In [1]: import numpy as np

In [2]: from numpy import linalg as LA

In [3]: np.set_printoptions(suppress=True, linewidth=160)

In [4]: E = np.load("out8.npy")

In [5]: E
Out[5]: 
array([[20.256, 27.317,  0.826, 20.642, 20.16 ],
       [20.789, 28.757,  0.091, 18.15 , 20.642],
       [20.757, 30.394, -1.247, 18.742, 20.519],
       [17.302, 29.649,  0.657, 19.801, 20.348],
       [20.321, 30.562, -0.221, 18.822, 19.208],
       [22.04 , 31.794,  1.939, 20.467, 20.779],
       [23.016, 30.216, -1.479, 18.941, 21.284],
       [19.387, 30.06 , -0.572, 19.426, 20.309],
       [20.761, 28.931,  0.348, 18.708, 20.804],
       [21.448, 30.212, -0.063, 21.154, 19.907],
       [19.964, 30.551, -0.558, 18.776, 19.564],
       [20.086, 29.364,  0.794, 20.858, 21.811],
       [20.008, 29.632, -1.482, 18.581, 19.924],
       [20.219, 29.558,  0.056, 20.087, 19.702],
       [21.112, 29.824,  0.694, 19.768, 20.315],
       [18.647, 30.212,  0.466, 19.788, 20.94 ],
       [19.758, 28.327,  1.403, 20.899, 21.302],
       [19.992, 30.366,  1.986, 20.344, 19.75 ],
       [21.211, 29.819, -0.199, 18.593, 18.424],
       [20.075, 28.451, -0.99 , 19.916, 20.078],
       [20.802, 31.677,  0.759, 20.26 , 19.364],
       [20.374, 30.166, -1.599, 17.275, 19.453],
       [20.08 , 30.723,  1.174, 17.546, 20.073]])

In [6]: idx = E[:, 0] > np.median(E[:, 0])

In [7]: u = E[idx].mean(axis=0) - E[~idx].mean(axis=0)

In [8]: np.argsort(-np.abs(u).round(6), kind="stable")
Out[8]: array([0, 1, 3, 2, 4])

In [9]: idx.astype(int)
Out[9]: array([0, 1, 1, 0, 1, 1, 1, 0, 1, 1, 0, 0, 0, 0, 1, 0, 0, 0, 1, 0, 1, 1, 0])

In [10]: x0 = np.array([1, 1, 1, 1, 3])

In [11]: rhs = E @ x0

In [12]: np.round(LA.pinv(E) @ E, 3) + 0
Out[12]: 
array([[1., 0., 0., 0., 0.],
       [0., 1., 0., 0., 0.],
       [0., 0., 1., 0., 0.],
       [0., 0., 0., 1., 0.],
       [0., 0., 0., 0., 1.]])

In [13]: rng = np.random.default_rng(1420)

In [14]: rhs = rhs + 0.05 * rng.normal(size=23)

In [15]: rhs.round(3)
Out[15]: 
array([129.591, 129.801, 130.179, 128.411, 127.099, 138.681, 134.563, 129.276, 131.185, 132.493, 127.423, 136.543, 126.471, 128.994, 132.436, 131.936, 134.223,
       131.848, 124.818, 127.705, 131.665, 124.604, 129.763])

In [16]: c, *_ = LA.lstsq(E, rhs)

In [17]: np.round(LA.norm(rhs - E @ c), 3)
Out[17]: np.float64(0.22)

In [18]: data = np.load("dump.npy")

In [19]: data
Out[19]: 
array([[ 0,  1,  1,  2,  0],
       [-1,  2,  0,  0,  0],
       [ 0,  0,  0,  0,  0],
       [ 0,  0, -1,  0,  0],
       [ 0,  0,  0,  0,  0],
       [ 0, -3, -1,  0,  0],
       [ 0,  1,  0,  0, -1]])

In [20]: # row 4 repeats row 2

In [21]: x0 = np.array([3, 5, 1, -9, -5])

In [22]: rhs = data @ x0

In [23]: np.round(LA.lstsq(data, rhs)[0], 3)
Out[23]: array([ 3.,  5.,  1., -9., -5.])

In [24]: LA.solve(data, rhs)
LinAlgError: Last 2 dimensions of the array must be square


In [25]: np.round(LA.solve(data.T @ data, data.T @ rhs), 3)
Out[25]: array([ 3.,  5.,  1., -9., -5.])

In [26]: rhs = rhs + 0.02 * rng.normal(size=7)

In [27]: rhs.round(3)
Out[27]: array([-12.002,   7.01 ,   0.015,  -1.021,   0.003, -15.962,  10.001])

In [28]: c, *_ = LA.lstsq(data, rhs)

In [29]: c.round(3)
Out[29]: array([ 2.951,  4.98 ,  1.021, -9.002, -5.021])

In [30]: c.round()
Out[30]: array([ 3.,  5.,  1., -9., -5.])

In [31]: np.round(data.T @ (rhs - data @ c), 3) + 0
Out[31]: array([0., 0., 0., 0., 0.])

In [32]: [round(float(LA.norm(LA.solve(data.T @ data + lam * np.eye(5), data.T @ rhs))), 2) for lam in (0, 1, 10, 100)]
Out[32]: [11.87, 8.53, 3.34, 0.59]
